% python3 -q
>>> import numpy as np
>>> import numpy.linalg as la
>>> np.set_printoptions(precision=2, suppress=True, linewidth=120)
>>> def tidy(a):
...     return np.round(a, 2) + 0
... 
>>> W0 = np.loadtxt("sample8.csv", delimiter=",")
>>> W0
array([[ 0.,  0., -2.],
       [ 0.,  0., -1.],
       [-2., -1.,  0.]])
>>> ev, evecs = la.eigh(W0)
>>> x = np.array([1, -2, -2])
>>> tidy(la.eigvalsh(W0[1:, 1:]))
array([-1.,  1.])
>>> np.abs(W0).sum(axis=1).max(), tidy(np.abs(ev).max())
(np.float64(3.0), np.float64(2.24))
>>> x @ W0 @ x
np.float64(0.0)
>>> x @ W0 @ x / (x @ x), tidy(ev[0]), tidy(ev[-1])
(np.float64(0.0), np.float64(-2.24), np.float64(2.24))
>>> M = np.loadtxt("test5.csv", delimiter=",")
>>> tidy(M)
array([[-0.17,  0.14, -0.8 , -0.56],
       [ 0.09, -0.97, -0.21,  0.03],
       [ 0.69, -0.02,  0.3 , -0.65],
       [ 0.69,  0.18, -0.48,  0.51]])
>>> r0, r1 = M[3], M[2]
>>> r0 @ r0
np.float64(1.0)
>>> pr = (r0 @ r1) / (r0 @ r0) * r0
>>> tidy(r1 - pr)
array([ 0.69, -0.02,  0.3 , -0.65])
>>> tidy(la.norm(r0 + r1) ** 2 + la.norm(r0 - r1) ** 2)
np.float64(4.0)
>>> t = np.radians(90)
>>> R = np.eye(4)
>>> R[3, 3] = R[0, 0] = np.cos(t)
>>> R[3, 0], R[0, 3] = -np.sin(t), np.sin(t)
>>> tidy(R)
array([[ 0.,  0.,  0.,  1.],
       [ 0.,  1.,  0.,  0.],
       [ 0.,  0.,  1.,  0.],
       [-1.,  0.,  0.,  0.]])
>>> Y = M @ R.T
>>> tidy(Y)
array([[-0.56,  0.14, -0.8 ,  0.17],
       [ 0.03, -0.97, -0.21, -0.09],
       [-0.65, -0.02,  0.3 , -0.69],
       [ 0.51,  0.18, -0.48, -0.69]])
>>> tidy(la.det(R)), np.trace(R)
(np.float64(1.0), np.float64(2.0))
>>> np.allclose(M @ M.T, Y @ Y.T)
True
>>> tidy(np.abs(Y - M).max(axis=0))
array([1.35, 0.  , 0.  , 1.2 ])
>>> C2 = M.T @ M
>>> np.allclose(C2, C2.T)
True
>>> (M @ M.T).shape
(4, 4)
>>> tidy(la.eigvalsh(C2)[::-1])
array([1., 1., 1., 1.])
>>> tidy(la.svd(M, compute_uv=False) ** 2)
array([1., 1., 1., 1.])
>>> tidy(C2)
array([[1., 0., 0., 0.],
       [0., 1., 0., 0.],
       [0., 0., 1., 0.],
       [0., 0., 0., 1.]])
>>> tidy(np.trace(C2)), (M ** 2).sum()
(np.float64(4.0), np.float64(4.0))
>>> Y = np.array([[-1, 0, -1], [1, 1, -2], [0, -3, -3]])
>>> F = np.tril(Y)
>>> F
array([[-1,  0,  0],
       [ 1,  1,  0],
       [ 0, -3, -3]])
>>> # triangular
>>> W1 = np.array([[-3, -7, 2, -5, 9], [8, 5, 7, 7, -7], [-3, 6, -9, 7, 9]])
>>> beta = np.array([2, 2, 0, 3, 3])
>>> H = np.maximum(F @ W1 + beta, 0)
>>> tidy((H > 0).mean(axis=0))
array([0.67, 0.33, 0.67, 0.67, 0.33])
>>> H
array([[5, 9, 0, 8, 0],
       [7, 0, 9, 5, 5],
       [0, 0, 6, 0, 0]])
>>> la.matrix_rank(H)
np.int64(3)
>>> C = np.array([[1, -4, 0], [0, 2, 3], [7, -7, -5], [1, 8, -7], [-4, 5, 4]])
>>> H @ C
array([[ 13,  62, -29],
       [ 55, -26, -60],
       [ 42, -42, -30]])
>>> (H @ C).round(6).argmax(axis=1)
array([1, 0, 0])
>>> r0 = np.array([0, 0, 0])
>>> Y = F + np.outer(r0, np.eye(3)[0])
>>> la.matrix_rank(la.inv(Y) - la.inv(F), tol=1e-8)
np.int64(0)
>>> la.matrix_rank(Y - F)
np.int64(0)
>>> tidy(np.sort(la.eigvals(F)))
array([-3., -1.,  1.])
>>> la.matrix_rank(F - F[0, 0] * np.eye(3))
np.int64(2)
>>> np.prod(np.diag(F)), tidy(la.det(F))
(np.int64(3), np.float64(3.0))
>>> F @ F
array([[ 1,  0,  0],
       [ 0,  1,  0],
       [-3,  6,  9]])
>>> rng = np.random.default_rng(16)
>>> Y = F + rng.integers(-2, 3, (3, 2)) @ rng.integers(-2, 3, (2, 3))
>>> Y
array([[-1,  0,  0],
       [ 1, -1, -4],
       [-2, -4, -1]])
>>> tidy(la.svd(Y - F, compute_uv=False))
array([4.76, 2.52, 0.  ])
>>> Y = F / la.norm(F, axis=1, keepdims=True)
>>> C2 = Y @ Y.T
>>> tidy(la.norm(Y, axis=1))
array([1., 1., 1.])
>>> np.degrees(np.arccos(np.clip(C2[0, 1], -1, 1)))
np.float64(135.0)
>>> np.argwhere(np.triu(np.abs(C2) > 0.95, 1))
array([], shape=(0, 2), dtype=int64)
>>> tidy(C2[0])
array([ 1.  , -0.71,  0.  ])
>>> feats = np.load("arr.npy")
>>> feats
array([[14.,  9., -9.,  6.],
       [ 9., 14., -9.,  6.],
       [-9., -9., 14., -6.],
       [ 6.,  6., -6.,  9.]])
>>> # symmetric, so the eigenvalues are real
>>> tidy(la.norm(feats, axis=1))
array([19.85, 19.85, 19.85, 13.75])
>>> la.norm(feats, axis=1).argmax()
np.int64(0)
>>> tidy(la.norm(feats, 2))
np.float64(36.0)
>>> tidy(la.norm(feats, 1)), tidy(la.norm(feats, np.inf))
(np.float64(38.0), np.float64(38.0))
>>> feats[1] @ feats[0]
np.float64(369.0)
>>> tidy(la.norm(feats[1] - feats[0]))
np.float64(7.07)
>>> tidy(la.norm(feats) ** 2 / la.norm(feats, 2) ** 2)
np.float64(1.06)
>>> A = np.loadtxt("w.csv", delimiter=",")
>>> A
array([[ 1.97,  2.48, -6.42],
       [-0.51, -0.55,  1.58],
       [ 1.45,  1.71, -4.9 ],
       [ 2.55,  3.07, -7.99],
       [-1.49, -1.81,  4.76],
       [ 0.11, -0.03, -0.23],
       [-0.04, -0.03, -0.1 ],
       [-1.43, -1.74,  5.04],
       [ 2.2 ,  3.12, -8.04],
       [ 2.51,  2.9 , -8.04],
       [-1.6 , -1.63,  4.9 ]])
>>> Y = np.array([[0, -1, 3], [1, 1, 1], [0, -2, -3]])
>>> tidy(np.einsum("ij->j", A))
array([  5.72,   7.49, -19.44])
>>> la.matrix_rank(A @ Y)
np.int64(3)
>>> ev, evecs = la.eig(F)
>>> np.prod(ev)
np.float64(3.0)
>>> tidy(np.sort(la.eigvals(F.T)))
array([-3., -1.,  1.])
>>> F @ evecs[:, 0] - ev[0] * evecs[:, 0]
array([0., 0., 0.])
